% python3 -q
>>> import numpy as np
>>> np.set_printoptions(precision=3, suppress=True, linewidth=100)
>>> rd = lambda a: np.round(a, 3) + 0
>>> J = np.load("block18.npy")
>>> J
array([[ 10.755,   8.008,   8.697,  -4.069,  12.655],
       [  9.458,   7.681,   8.113,  -4.586,  11.33 ],
       [  1.566,   6.057, -11.189,   8.678,  -4.863],
       [  8.315,   7.446,   8.371,  -5.188,  10.817],
       [  9.571,   9.502,   6.866,  -2.481,  11.09 ],
       [  0.902,   1.992, -11.12 ,  10.614,  -3.519],
       [  9.239,   8.938,   8.849,  -5.577,   9.795],
       [  0.532,   4.072, -10.171,   7.586,  -3.951],
       [  8.954,   6.955,   6.644,  -3.91 ,  11.924],
       [  0.474,   4.449, -10.173,   8.592,  -5.505],
       [  7.806,   8.973,   7.495,  -3.804,  11.142],
       [  9.481,   6.156,   9.204,  -5.318,  10.631],
       [  9.429,   9.593,   9.282,  -4.23 ,  10.159],
       [  0.62 ,   4.79 ,  -9.312,   7.464,  -4.949],
       [  0.659,   3.772, -10.144,   8.688,  -4.381],
       [  1.352,   3.079, -11.281,  10.77 ,  -5.389],
       [  9.552,   6.872,   8.073,  -4.247,  10.072],
       [  8.918,   8.66 ,   8.629,  -4.469,  11.003],
       [  0.763,   3.634, -10.506,  10.499,  -4.22 ],
       [  7.715,   8.535,   7.617,  -5.586,  10.419],
       [  0.671,   3.808, -11.018,  10.428,  -5.887],
       [  0.009,   2.753, -10.687,   8.996,  -2.834],
       [  7.259,   6.917,   9.213,  -2.605,   9.395],
       [  2.417,   4.918, -11.479,  11.41 ,  -3.139],
       [  0.272,   5.038,  -7.728,   8.165,  -3.906],
       [  0.184,   4.745,  -7.626,   8.444,  -2.596],
       [  6.877,   9.316,   7.893,  -5.143,  11.731],
       [ -0.041,   3.731,  -9.46 ,   8.366,  -3.819],
       [  8.457,   7.813,   6.153,  -2.652,  10.826],
       [  0.033,   5.239, -10.208,   8.481,  -3.555],
       [  0.43 ,   3.475, -10.581,   9.235,  -5.328],
       [  7.942,   7.945,   7.167,  -3.041,  10.422]])
>>> d = np.linalg.norm(J[:, None] - J[None], axis=-1)
>>> (d + 1e9 * np.eye(32)).round(6).argmin(axis=1)
array([ 1, 17,  9,  1, 28, 18, 12, 14,  1, 30, 31, 16, 17,  7, 27, 20,  1,  1, 15,  3, 15, 27, 31,
       18, 25, 24, 10, 14, 31,  7, 14, 28])
>>> rd(d[:5, :5])
array([[ 0.   ,  2.038, 30.872,  3.318,  3.458],
       [ 2.038,  0.   , 29.591,  1.433,  3.061],
       [30.872, 29.591,  0.   , 29.465, 27.946],
       [ 3.318,  1.433, 29.465,  0.   ,  3.933],
       [ 3.458,  3.061, 27.946,  3.933,  0.   ]])
>>> np.linalg.matrix_rank(d ** 2)
np.int64(7)
>>> d.shape
(32, 32)
>>> d[11].round(6).argsort(kind="stable")[:4]
array([11, 16,  3,  1])
>>> np.flatnonzero(d[11] < d.mean() / 2)
array([ 0,  1,  3,  4,  6,  8, 10, 11, 12, 16, 17, 19, 22, 26, 28, 31])
>>> u = np.array([0, 1])
>>> rd(np.correlate(J[15], J[12], "full"))
array([  13.735,   25.561, -115.079,  198.68 , -162.729,   43.576,  -53.073,   49.854,  -50.813])
>>> data = np.load("x.npy")
>>> rd(data)
array([[-0.723,  0.568, -0.393],
       [-0.678, -0.694,  0.242],
       [-0.136,  0.441,  0.887]])
>>> rng = np.random.default_rng(750)
>>> idx = rng.permutation(3)
>>> out = data[:, idx] * rng.choice([-1, 1], 3)
>>> rd(out)
array([[-0.568,  0.393, -0.723],
       [ 0.694, -0.242, -0.678],
       [-0.441, -0.887, -0.136]])
>>> left, _, vt = np.linalg.svd(data.T @ out)
>>> rd(left @ vt)
array([[ 0.,  0.,  1.],
       [-1.,  0.,  0.],
       [ 0., -1.,  0.]])
>>> rd(np.linalg.lstsq(data, out)[0])
array([[ 0.,  0.,  1.],
       [-1.,  0.,  0.],
       [ 0., -1.,  0.]])
>>> O, vecs = np.linalg.qr(data[:, :2])[0], np.linalg.qr(data[:, 2:])[0]
>>> sv = np.linalg.svd(O.T @ vecs, compute_uv=False)
>>> (sv > 0.9).sum()
np.int64(0)
>>> rd(sv)
array([0.])
>>> rd(data[:, 1] @ data[:, 0])
np.float64(0.0)
>>> rd(data.T @ data)
array([[1., 0., 0.],
       [0., 1., 0.],
       [0., 0., 1.]])
>>> rd(data @ data.T)
array([[1., 0., 0.],
       [0., 1., 0.],
       [0., 0., 1.]])
>>> rd(np.linalg.norm(data, axis=0))
array([1., 1., 1.])
>>> rd(np.linalg.pinv(data))
array([[-0.723, -0.678, -0.136],
       [ 0.568, -0.694,  0.441],
       [-0.393,  0.242,  0.887]])
>>> rd(np.kron(np.eye(2, dtype=int), data))
array([[-0.723,  0.568, -0.393,  0.   ,  0.   ,  0.   ],
       [-0.678, -0.694,  0.242,  0.   ,  0.   ,  0.   ],
       [-0.136,  0.441,  0.887,  0.   ,  0.   ,  0.   ],
       [ 0.   ,  0.   ,  0.   , -0.723,  0.568, -0.393],
       [ 0.   ,  0.   ,  0.   , -0.678, -0.694,  0.242],
       [ 0.   ,  0.   ,  0.   , -0.136,  0.441,  0.887]])
>>> rd(np.linalg.eigvals(data).sum().real)
np.float64(-0.53)
>>> rd(np.linalg.det(data.T))
np.float64(1.0)
>>> rd(np.einsum("ij,ji->", data, data))
np.float64(1.341)
>>> rd(np.linalg.eigvals(data))
array([-0.765+0.644j, -0.765-0.644j,  1.   +0.j   ])
>>> rd(np.einsum("ii->", data))
np.float64(-0.53)
>>> E = np.eye(4, dtype=int)[rng.permutation(4)]
>>> E
array([[0, 1, 0, 0],
       [0, 0, 0, 1],
       [1, 0, 0, 0],
       [0, 0, 1, 0]])
>>> out = E / np.linalg.norm(E, axis=1, keepdims=True)
>>> gram = out @ out.T
>>> gram[3]
array([0., 0., 0., 1.])
>>> (gram - 2 * np.eye(4)).round(6).argmax(axis=1)
array([1, 0, 0, 0])
>>> gram
array([[1., 0., 0., 0.],
       [0., 1., 0., 0.],
       [0., 0., 1., 0.],
       [0., 0., 0., 1.]])
>>> rd(np.linalg.norm(out, axis=1))
array([1., 1., 1., 1.])
>>> O = E.astype(float).copy()
>>> for j in range(4):
...     O[:, j] -= O[:, :j] @ (O[:, :j].T @ O[:, j])
...     O[:, j] /= np.linalg.norm(O[:, j])
... 
>>> O.T @ E
array([[1., 0., 0., 0.],
       [0., 1., 0., 0.],
       [0., 0., 1., 0.],
       [0., 0., 0., 1.]])
>>> O.T @ O
array([[1., 0., 0., 0.],
       [0., 1., 0., 0.],
       [0., 0., 1., 0.],
       [0., 0., 0., 1.]])
>>> np.linalg.matrix_power(E, 2)
array([[0, 0, 0, 1],
       [0, 0, 1, 0],
       [0, 1, 0, 0],
       [1, 0, 0, 0]])
>>> pr = np.eye(4)[0]
>>> for _ in range(4):
...     pr = pr @ E
...     print(pr.round(3))
... 
[0. 1. 0. 0.]
[0. 0. 0. 1.]
[0. 0. 1. 0.]
[1. 0. 0. 0.]
>>> mat = np.loadtxt("sample14.csv", delimiter=",")
>>> mat
array([[ -5.145,   5.556,   3.889,   8.083],
       [ -0.639,   0.078,   0.125,   0.935],
       [  8.104,  -8.911,  -6.627, -11.77 ],
       [ 12.768, -13.564, -10.359, -19.003],
       [ -6.492,   6.389,   5.395,   8.988],
       [  9.233,  -9.586,  -7.561, -12.819],
       [ -0.748,   1.423,   0.552,   1.   ],
       [ -2.891,   3.313,   2.762,   4.569],
       [  5.038,  -5.524,  -3.976,  -7.593],
       [  7.727,  -7.425,  -6.404, -11.102],
       [  6.421,  -6.079,  -5.663,  -9.184],
       [  8.176,  -7.991,  -6.322, -11.563],
       [ -4.587,   4.106,   3.23 ,   5.913],
       [  7.297,  -6.807,  -5.554, -10.214],
       [  6.279,  -6.147,  -5.112,  -8.784],
       [ -3.085,   3.607,   1.87 ,   4.116],
       [  2.479,  -2.152,  -1.887,  -3.055],
       [ -6.98 ,   6.64 ,   5.424,   9.199],
       [  2.421,  -1.907,  -1.646,  -3.121],
       [  1.041,  -1.351,  -1.239,  -0.853],
       [  3.193,  -2.23 ,  -2.538,  -4.036],
       [  5.781,  -6.742,  -4.738,  -8.864],
       [  1.374,  -1.011,  -0.604,  -2.215],
       [ -5.209,   4.866,   3.655,   6.59 ],
       [  2.615,  -2.177,  -1.75 ,  -3.679],
       [ -6.527,   6.845,   5.26 ,   8.673],
       [ -0.582,   1.433,   0.943,   1.291],
       [  4.739,  -5.163,  -3.77 ,  -6.003],
       [  5.311,  -5.237,  -4.307,  -6.971]])
>>> vec = np.array([-3, -3, -3, 0])
>>> target = mat @ vec
>>> rd(np.linalg.lstsq(mat, target)[0])
array([-3., -3., -3.,  0.])
>>> target = target + 0.05 * rng.normal(size=29)
>>> rd(target)
array([-12.893,   1.247,  22.28 ,  33.429, -15.884,  23.719,  -3.592,  -9.537,  13.433,  18.365,
        15.835,  18.353,  -8.252,  15.041,  14.947,  -7.238,   4.686, -15.248,   3.303,   4.643,
         4.755,  17.09 ,   0.747,  -9.874,   3.996, -16.784,  -5.383,  12.63 ,  12.684])
>>> beta, *_ = np.linalg.lstsq(mat, target)
>>> beta.round()
array([-3., -3., -3.,  0.])
>>> rd(mat.T @ (target - mat @ beta))
array([0., 0., 0., 0.])
>>> rd(beta)
array([-2.987, -3.02 , -2.97 ,  0.008])
>>> W2 = mat[[14, 24]].astype(float)
>>> for _ in range(5):
...     idx = np.linalg.norm(mat[:, None] - W2, axis=-1).argmin(axis=1)
...     W2 = np.array([mat[idx == j].mean(axis=0) for j in range(2)])
... 
>>> idx
array([1, 1, 0, 0, 1, 0, 1, 1, 0, 0, 0, 0, 1, 0, 0, 1, 0, 1, 0, 1, 0, 0, 1, 1, 0, 1, 1, 0, 0])
>>> np.bincount(idx)
array([16, 13])
>>> rd(W2)
array([[ 6.099, -6.103, -4.888, -8.61 ],
       [-3.113,  3.223,  2.405,  4.33 ]])
>>> F = 0.7 ** np.abs(np.subtract.outer(np.arange(7), np.arange(7)))
>>> rd(F)
array([[1.   , 0.7  , 0.49 , 0.343, 0.24 , 0.168, 0.118],
       [0.7  , 1.   , 0.7  , 0.49 , 0.343, 0.24 , 0.168],
       [0.49 , 0.7  , 1.   , 0.7  , 0.49 , 0.343, 0.24 ],
       [0.343, 0.49 , 0.7  , 1.   , 0.7  , 0.49 , 0.343],
       [0.24 , 0.343, 0.49 , 0.7  , 1.   , 0.7  , 0.49 ],
       [0.168, 0.24 , 0.343, 0.49 , 0.7  , 1.   , 0.7  ],
       [0.118, 0.168, 0.24 , 0.343, 0.49 , 0.7  , 1.   ]])
>>> np.abs(F).max()
np.float64(1.0)
>>> F.shape
(7, 7)
>>> rd(np.linalg.svd(F, compute_uv=False))
array([3.679, 1.534, 0.709, 0.405, 0.275, 0.214, 0.185])
>>> rd(F.mean(axis=0))
array([0.437, 0.52 , 0.566, 0.581, 0.566, 0.52 , 0.437])
>>> rd(np.diff(F, axis=0))
array([[-0.3  ,  0.3  ,  0.21 ,  0.147,  0.103,  0.072,  0.05 ],
       [-0.21 , -0.3  ,  0.3  ,  0.21 ,  0.147,  0.103,  0.072],
       [-0.147, -0.21 , -0.3  ,  0.3  ,  0.21 ,  0.147,  0.103],
       [-0.103, -0.147, -0.21 , -0.3  ,  0.3  ,  0.21 ,  0.147],
       [-0.072, -0.103, -0.147, -0.21 , -0.3  ,  0.3  ,  0.21 ],
       [-0.05 , -0.072, -0.103, -0.147, -0.21 , -0.3  ,  0.3  ]])
